$ python -q
>>> import numpy as np
>>> np.set_printoptions(precision=2, suppress=True, linewidth=140, legacy="1.25")
>>> arr = np.load("a.npy")
>>> print(arr)
[[-1.7  1.  -2.   2. ]
 [-1.   0.3  3.   1. ]
 [-3.   0.   2.3 -1. ]
 [-2.   1.  -2.   2.3]]
>>> w, vecs = np.linalg.eig(arr)
>>> print(np.sort(np.linalg.eigvals(arr @ arr)))
[ 0.09  2.73  5.63 13.11]
>>> print(w)
[-2.37  0.3   1.65  3.62]
>>> def softmax(z):
...     e = np.exp(z - z.max(axis=-1, keepdims=True))
...     return e / e.sum(axis=-1, keepdims=True)
... 
>>> print(softmax(arr).sum(axis=1))
[1. 1. 1. 1.]
>>> print(np.round(softmax(arr[2]), 2) + 0)
[0.   0.09 0.88 0.03]
>>> print(np.round(softmax(arr[2] + 5), 2) + 0)
[0.   0.09 0.88 0.03]
>>> scores = arr @ arr.T / np.sqrt(4)
>>> print(softmax(scores)[2] @ arr)
[-2.92  0.01  2.33 -0.92]
>>> print(np.round(softmax(scores), 2) + 0)
[[0.36 0.   0.   0.63]
 [0.   0.75 0.25 0.  ]
 [0.   0.04 0.96 0.  ]
 [0.34 0.   0.   0.66]]
>>> A2 = np.array([[-1, 0], [-1, -2]])
>>> basis = np.kron(A2, arr)
>>> print(np.linalg.matrix_rank(basis))
8
>>> print(basis)
[[ 1.7 -1.   2.  -2.  -0.   0.  -0.   0. ]
 [ 1.  -0.3 -3.  -1.  -0.   0.   0.   0. ]
 [ 3.  -0.  -2.3  1.  -0.   0.   0.  -0. ]
 [ 2.  -1.   2.  -2.3 -0.   0.  -0.   0. ]
 [ 1.7 -1.   2.  -2.   3.4 -2.   4.  -4. ]
 [ 1.  -0.3 -3.  -1.   2.  -0.6 -6.  -2. ]
 [ 3.  -0.  -2.3  1.   6.  -0.  -4.6  2. ]
 [ 2.  -1.   2.  -2.3  4.  -2.   4.  -4.6]]
